% ipython --no-banner

In [1]: import numpy as np

In [2]: import numpy.linalg as la

In [3]: np.set_printoptions(precision=3, suppress=True, linewidth=120)

In [4]: A = np.load("m.npy")

In [5]: A
Out[5]: 
array([[3, 1, 5, 2, 0, 1, 0, 0, 3, 0, 0, 3, 0, 5, 3, 0],
       [3, 1, 2, 1, 0, 3, 0, 4, 5, 0, 0, 2, 0, 0, 2, 0],
       [1, 0, 0, 5, 0, 3, 0, 3, 3, 0, 0, 2, 0, 1, 1, 0],
       [0, 3, 3, 0, 0, 2, 0, 4, 2, 0, 0, 2, 0, 3, 2, 0],
       [0, 0, 0, 0, 4, 0, 2, 0, 0, 4, 3, 0, 0, 0, 0, 4],
       [5, 1, 5, 4, 0, 1, 0, 4, 5, 0, 0, 2, 0, 4, 5, 0],
       [0, 0, 0, 0, 3, 0, 3, 0, 0, 5, 4, 0, 2, 0, 0, 2],
       [0, 3, 4, 0, 0, 5, 0, 1, 5, 0, 0, 0, 0, 3, 4, 0],
       [3, 2, 2, 4, 0, 3, 0, 1, 0, 0, 0, 5, 0, 0, 4, 0],
       [0, 0, 0, 0, 1, 0, 1, 0, 0, 3, 4, 0, 3, 0, 0, 3],
       [0, 0, 0, 0, 0, 0, 3, 0, 0, 1, 4, 0, 3, 0, 0, 4],
       [4, 2, 4, 4, 0, 2, 0, 3, 5, 0, 0, 3, 0, 1, 5, 0],
       [0, 0, 0, 0, 0, 0, 4, 0, 0, 2, 1, 0, 3, 0, 0, 0],
       [2, 1, 2, 3, 0, 1, 0, 3, 5, 0, 0, 2, 0, 5, 2, 0],
       [5, 0, 4, 2, 0, 0, 0, 3, 0, 0, 0, 4, 0, 4, 2, 0],
       [0, 0, 0, 0, 4, 0, 0, 0, 0, 4, 2, 0, 1, 0, 0, 5]])

In [6]: rng = np.random.default_rng(10)

In [7]: A2 = A + rng.integers(-2, 3, (16, 14)) @ rng.integers(-2, 3, (14, 16))

In [8]: A2
Out[8]: 
array([[ -1,   7,  24,  10,   6, -14,  -1,   2,  -5,  -4, -15,  -2,  -8,  -7,  11,  -2],
       [ 11, -16,   2,  10,  -4,   4, -13,  -5,   5,  -6,   6,  -4,   5, -15,  20,  -7],
       [-12,   7,  -8,  -1,   6,  18,   2, -11,   8,  -4,   1,   8,   3,   3,   7,   9],
       [  8,   2,  15,   5,   2,  -1,  -4,   9,  -4,  -3,   1,   0,   2,  -5,   6,   5],
       [  0,   2, -10,  -1,   5,   3,  12,  17,  -2,   2,  -1,  -2,   6,  16, -13,  12],
       [  5,  -2,   8,  16, -10, -10,   6,  10,   5,   2,  -3,   4,  -2,   9,  -5,  -3],
       [ 10, -13,  -3,  10,   6,  -7,  -5,   0,  -5,  -1,  -7,  -8,   2, -10,   3, -10],
       [  3,   0,   1,   1,  -3,   5,   1,   4,   2,  10,   3,   4, -16,  -3, -16,  -9],
       [ 11,  -3,  -7,   3,   0,  14,  -2,  -6,   8,   0,  16,   2,  12,  14,   2,   7],
       [ -1,  -5,  -5,  -6,   4,  16,  -2,   6,  10,  -3,   8,   2,  16,   8,  14,  13],
       [ -6,   4,  -3,  -1,   1,  -5,  11,   4,  -1,   4, -10,   3,  -9,   2, -12,  -3],
       [ 11,   5,  -2,  11,   7,   4,   2,  -3,  -5,   1,  -4,  -7,   8,   4,  -5,   3],
       [-10,   4,  -2,  -5,  16,   1,  -1,  -7,  -1, -11, -17,   4,  -5, -12,   9,  -2],
       [  3,   0,   9,  19,  14,   2,  -9,  -7,   6,   0,  -8,  -3,  -1,   0,  -1,  -4],
       [ 10,  11,   6,  -5,   7,   4,   1,  -2,   8,   2,  -4,  16,  -6,   6,  -8,  -9],
       [  3,   0,  -4,  20,  18,   1,  -7,  -7, -12,  -2, -12, -11,   9, -12,  -3,  -3]])

In [9]: la.matrix_rank(A2 - A, tol=1e-8)
Out[9]: np.int64(14)

In [10]: np.abs(A2 - A).sum(axis=1)
Out[10]: array([123, 124, 107,  71,  97,  78, 109,  88, 105, 112,  86,  89, 117,  86,  95, 130])

In [11]: A2.shape
Out[11]: (16, 16)

In [12]: np.abs(A2).max()
Out[12]: np.int64(24)

In [13]: np.unravel_index(np.abs(A2).argmax(), A2.shape)
Out[13]: (np.int64(0), np.int64(2))

In [14]: A2.sum(axis=0)
Out[14]: array([ 45,   3,  21,  86,  75,  35,  -9,   4,  17, -13, -46,   6,  16,  -2,   9,  -3])

In [15]: feats, _ = la.qr(np.array([[-0.2, -0.2, 0.1, 0.3, -0.4, -1.0],
    ...:     [-0.6, -0.8, 0.6, -0.3, 0.8, -1.0],
    ...:     [-0.5, -0.1, -1.7, -0.5, -0.6, -0.5],
    ...:     [-0.1, 1.6, 0.2, -0.5, 0.1, -0.6],
    ...:     [-0.4, -0.6, 2.1, 0.7, 0.2, 0.3],
    ...:     [0.1, 1.7, -0.3, -2.1, -0.1, 1.6]]))

In [16]: feats
Out[16]: 
array([[-0.22 , -0.001, -0.001, -0.217, -0.478, -0.822],
       [-0.659, -0.087,  0.092,  0.438,  0.542, -0.255],
       [-0.549,  0.165, -0.69 , -0.135, -0.258,  0.333],
       [-0.11 ,  0.712,  0.207, -0.548,  0.369, -0.042],
       [-0.439, -0.086,  0.686, -0.077, -0.421,  0.382],
       [ 0.11 ,  0.671,  0.05 ,  0.661, -0.312, -0.023]])

In [17]: A2 = feats / np.sqrt((feats ** 2).mean(axis=1, keepdims=True))

In [18]: la.matrix_rank(feats - feats.mean(axis=1, keepdims=True))
Out[18]: np.int64(5)

In [19]: T = np.stack([A, 5 * A, A[::-1]])

In [20]: la.matrix_rank(T)
Out[20]: array([16, 16, 16])

In [21]: T.shape
Out[21]: (3, 16, 16)

In [22]: la.norm(T, axis=(1, 2))
Out[22]: array([ 35.199, 175.997,  35.199])

In [23]: print(la.matrix_rank(T.reshape(3, -1)))
2

In [24]: A2 = np.array([[2, 5, 3, 2],
    ...:     [1, 1, 1, 2],
    ...:     [4, 0, 3, 0],
    ...:     [0, 1, 1, 2],
    ...:     [4, 4, 3, 0],
    ...:     [4, 1, 1, 1],
    ...:     [2, 5, 5, 3],
    ...:     [0, 0, 4, 1],
    ...:     [5, 4, 4, 2],
    ...:     [5, 2, 2, 0],
    ...:     [3, 4, 5, 0],
    ...:     [2, 4, 2, 5],
    ...:     [5, 3, 1, 4],
    ...:     [3, 0, 1, 3],
    ...:     [0, 5, 0, 4],
    ...:     [3, 1, 2, 4]])

In [25]: C = np.array([[-1, 2, 0, 0, 2, 1, 2, 2, -1],
    ...:     [0, -1, 2, 1, 1, 3, -2, 0, 0],
    ...:     [-3, 0, 3, -1, 1, -2, 3, 2, -1],
    ...:     [3, 2, -3, -2, -3, 1, 0, 3, 2]])

In [26]: m1 = A2 @ C + 0.3 * rng.normal(size=(16, 9))

In [27]: m1
Out[27]: 
array([[ -4.713,   2.979,  12.812,  -1.785,   6.07 ,  13.264,   3.023,  16.127,  -0.915],
       [  2.186,   4.681,  -1.061,  -3.976,  -1.52 ,   3.95 ,   3.108,   9.919,   1.36 ],
       [-12.659,   8.173,   9.342,  -3.431,  11.056,  -1.976,  16.507,  14.111,  -7.208],
       [  3.118,   2.48 ,  -1.289,  -4.238,  -4.48 ,   2.989,   1.361,   7.967,   3.16 ],
       [-12.591,   4.137,  16.862,   0.404,  15.078,   9.876,   8.838,  14.19 ,  -6.864],
       [ -4.492,   9.046,   1.878,  -1.772,   6.968,   6.25 ,   8.778,  12.856,  -3.186],
       [ -8.079,   4.903,  16.328,  -6.317,   5.   ,   9.628,   8.546,  22.798,  -1.473],
       [ -8.973,   1.757,   8.816,  -5.891,   1.437,  -7.183,  11.393,  10.857,  -2.026],
       [-10.686,   9.964,  13.715,  -3.747,  12.301,  10.923,  14.066,  24.088,  -4.249],
       [-11.196,   7.861,   9.955,   0.199,  13.897,   7.139,  12.254,  14.575,  -7.058],
       [-18.104,   1.89 ,  22.437,  -1.362,  15.034,   5.034,  13.759,  16.358,  -7.781],
       [  7.427,   9.797,  -1.179,  -8.233,  -5.058,  15.63 ,   1.912,  22.799,   6.003],
       [  4.24 ,  15.134,  -2.754,  -6.366,   1.735,  15.924,   7.021,  24.399,   1.616],
       [  3.185,  11.926,  -5.823,  -7.201,  -2.42 ,   4.347,   9.082,  16.417,   2.203],
       [ 11.695,   2.964,  -2.01 ,  -3.407,  -6.675,  18.838,  -9.52 ,  12.139,   8.148],
       [  3.075,  13.583,  -4.31 ,  -9.238,  -3.202,   6.338,  10.309,  22.021,   3.076]])

In [28]: vec = np.array([2, 1, 2, 0, 1, 2, -1, 1, -3])

In [29]: print(la.norm(m1 @ vec) <= la.norm(m1, 2) * la.norm(vec) + 1e-9)
True

In [30]: vec @ m1
ValueError: matmul: Input operand 1 has a mismatch in its core dimension 0, with gufunc signature (n?,k),(k,m?)->(n?,m?) (size 16 is different from 9)


In [31]: m1 @ np.eye(9)[0]
Out[31]: 
array([ -4.713,   2.186, -12.659,   3.118, -12.591,  -4.492,  -8.079,  -8.973, -10.686, -11.196, -18.104,   7.427,
         4.24 ,   3.185,  11.695,   3.075])
